$ ipython --no-banner

In [1]: import numpy as np

In [2]: np.set_printoptions(precision=1, suppress=True, linewidth=120)

In [3]: def rd(a):
   ...:     return np.round(a, 1) + 0
   ...: 

In [4]: mat = np.load("dump.npy")

In [5]: mat
Out[5]: 
array([[4, 7, 8, 4, 5, 7],
       [7, 8, 3, 4, 3, 4],
       [8, 3, 8, 5, 4, 1],
       [4, 4, 5, 8, 6, 7],
       [5, 3, 4, 6, 2, 1],
       [7, 4, 1, 7, 1, 0]])

In [6]: # symmetric, so the eigenvalues are real

In [7]: evals, vecs = np.linalg.eigh(mat)

In [8]: rd(evals.sum()), np.trace(mat)
Out[8]: (np.float64(30.0), np.int64(30))

In [9]: rd(np.abs(vecs[:, -1]))
Out[9]: array([0.5, 0.4, 0.4, 0.5, 0.3, 0.3])

In [10]: np.abs(vecs[:, -1]).round(6).argmax()
Out[10]: np.int64(0)

In [11]: print((evals > 1e-8).sum(), (evals < -1e-8).sum())
4 2

In [12]: rd(vecs @ np.diag(evals) @ vecs.T)
Out[12]: 
array([[4., 7., 8., 4., 5., 7.],
       [7., 8., 3., 4., 3., 4.],
       [8., 3., 8., 5., 4., 1.],
       [4., 4., 5., 8., 6., 7.],
       [5., 3., 4., 6., 2., 1.],
       [7., 4., 1., 7., 1., 0.]])

In [13]: evals, vecs = np.linalg.eigh(mat)

In [14]: x0 = np.array([-2, -2, 0, 2, -2, -1])

In [15]: print(rd(x0 @ mat @ x0 / (x0 @ x0)), rd(evals[0]), rd(evals[-1]))
6.8 -8.5 29.0

In [16]: q, r_ = np.linalg.qr(mat)

In [17]: print(np.allclose(r_.T @ r_, mat.T @ mat))
True

In [18]: rd(q.T @ q)
Out[18]: 
array([[1., 0., 0., 0., 0., 0.],
       [0., 1., 0., 0., 0., 0.],
       [0., 0., 1., 0., 0., 0.],
       [0., 0., 0., 1., 0., 0.],
       [0., 0., 0., 0., 1., 0.],
       [0., 0., 0., 0., 0., 1.]])

In [19]: rd(q)
Out[19]: 
array([[-0.3, -0.7,  0.5,  0.1, -0.4,  0.3],
       [-0.5, -0.4, -0.5,  0.4,  0.3, -0.3],
       [-0.5,  0.5,  0.5,  0.4,  0.2,  0.1],
       [-0.3, -0.2,  0.2, -0.7,  0.6,  0. ],
       [-0.3,  0.1,  0.1, -0.3, -0.6, -0.7],
       [-0.5,  0.2, -0.5, -0.3, -0.3,  0.6]])

In [20]: other = mat / np.linalg.norm(mat, axis=1, keepdims=True)

In [21]: C2 = other @ other.T

In [22]: rd(C2[3])
Out[22]: array([0.9, 0.8, 0.8, 1. , 0.9, 0.7])

In [23]: rd(np.linalg.norm(other, axis=1))
Out[23]: array([1., 1., 1., 1., 1., 1.])

In [24]: rd(np.degrees(np.arccos(np.clip(C2[3, 5], -1, 1))))
Out[24]: np.float64(44.1)

In [25]: J = np.loadtxt("test10.csv", delimiter=",")

In [26]: J
Out[26]: 
array([[ 0.,  0.,  0.],
       [ 0.,  9.,  0.],
       [ 1.,  4.,  0.],
       [ 6.,  7., -8.]])

In [27]: other = np.c_[J[:, :2] @ np.array([[-3, 3], [-2, -6]]), np.array([2, -3, -3, -1])]

In [28]: other
Out[28]: 
array([[  0.,   0.,   2.],
       [-18., -54.,  -3.],
       [-11., -21.,  -3.],
       [-32., -24.,  -1.]])

In [29]: rd(np.linalg.lstsq(J, other[:, 0])[0])
Out[29]: array([-3., -2.,  0.])

In [30]: print(rd(np.linalg.norm(np.linalg.qr(J)[0].T @ other, axis=0) ** 2 / ((other ** 2).sum(axis=0) + 1e-12)))
[1.  1.  0.8]

In [31]: np.linalg.matrix_rank(other)
Out[31]: np.int64(3)
